$ python3 -q
>>> import numpy as np
>>> np.set_printoptions(precision=1, suppress=True, linewidth=120, floatmode="fixed")
>>> def rd(a):
...     return np.round(a, 1) + 0
... 
>>> A = np.load("run0.npy")
>>> A
array([[-20.0, -20.0, -14.9,  25.0],
       [ -4.0,  -4.0,  -3.1,   5.0],
       [ -4.0, -12.1,  -4.9,   8.9],
       [ -8.0, -16.0,  -8.0,  14.0],
       [  0.0,  -7.8,  -2.1,   3.9],
       [ -0.1,  -3.9,  -1.2,   2.1],
       [  0.0,  -3.9,  -1.1,   1.8],
       [ -8.0, -15.9,  -8.0,  14.1],
       [ -8.0,  -8.0,  -5.8,   9.9],
       [ -8.1, -16.0,  -8.1,  14.0],
       [  0.1,  -0.1,  -0.2,   0.0],
       [ -8.1, -20.1,  -9.0,  15.8],
       [-16.1, -12.0, -11.0,  18.0]])
>>> D = np.linalg.norm(A[:, None] - A[None], axis=-1)
>>> np.flatnonzero(D[6] < D.mean() / 2)
array([ 1,  4,  5,  6, 10])
>>> rd(np.linalg.norm(A - A.mean(axis=0), axis=1))
array([23.8,  9.3,  3.3,  7.0, 10.3, 13.3, 13.5,  6.9,  3.2,  7.0, 17.1, 11.4, 13.4])
>>> np.linalg.matrix_rank(D ** 2)
np.int64(6)
>>> print(rd(D[6]))
[37.3  5.5 12.2 20.2  4.5  0.3  0.0 20.2 13.0 20.2  4.3 24.2 26.2]
>>> np.unravel_index(D.round(6).argmax(), D.shape)
(np.int64(0), np.int64(10))
>>> rd(D[:5, :5])
array([[ 0.0, 32.4, 26.0, 18.1, 34.0],
       [32.4,  0.0,  9.2, 16.3,  5.7],
       [26.0,  9.2,  0.0,  8.2,  8.2],
       [18.1, 16.3,  8.2,  0.0, 16.4],
       [34.0,  5.7,  8.2, 16.4,  0.0]])
>>> (D + 1e9 * np.eye(13)).round(6).argmin(axis=1)
array([12,  5,  8,  7,  5,  6,  5,  3,  2,  3,  6,  9,  9])
>>> out = np.c_[A[:, :2] @ np.array([[0, 2], [5, 3]]), np.array([9, 0, 8, 4, 2, 0, 0, 6, 4, 6, 0, 1, 9])]
>>> out
array([[-100.0, -100.0,    9.0],
       [ -20.0,  -20.0,    0.0],
       [ -60.5,  -44.3,    8.0],
       [ -80.0,  -64.0,    4.0],
       [ -39.0,  -23.4,    2.0],
       [ -19.5,  -11.9,    0.0],
       [ -19.5,  -11.7,    0.0],
       [ -79.5,  -63.7,    6.0],
       [ -40.0,  -40.0,    4.0],
       [ -80.0,  -64.2,    6.0],
       [  -0.5,   -0.1,    0.0],
       [-100.5,  -76.5,    1.0],
       [ -60.0,  -68.2,    9.0]])
>>> np.linalg.matrix_rank(out)
np.int64(3)
>>> feats = np.load("sample19.npy")
>>> rd(feats)
array([[ 0.5,  0.0,  0.1,  0.3, -0.4],
       [ 0.0,  0.0,  0.1, -0.1,  0.0],
       [ 0.1,  0.1,  0.8, -0.3, -0.1],
       [ 0.3, -0.1, -0.3,  0.4, -0.2],
       [-0.4,  0.0, -0.1, -0.2,  0.2]])
>>> x0 = np.array([0, 1, 3, 2, 0])
>>> rd(feats @ feats @ x0)
array([ 1.0,  0.1,  1.9, -0.3, -0.8])
>>> rd(np.trace(feats))
np.float64(2.0)
>>> rd(np.linalg.eigvalsh(2 * feats - np.eye(5)))
array([-1.0, -1.0, -1.0,  1.0,  1.0])
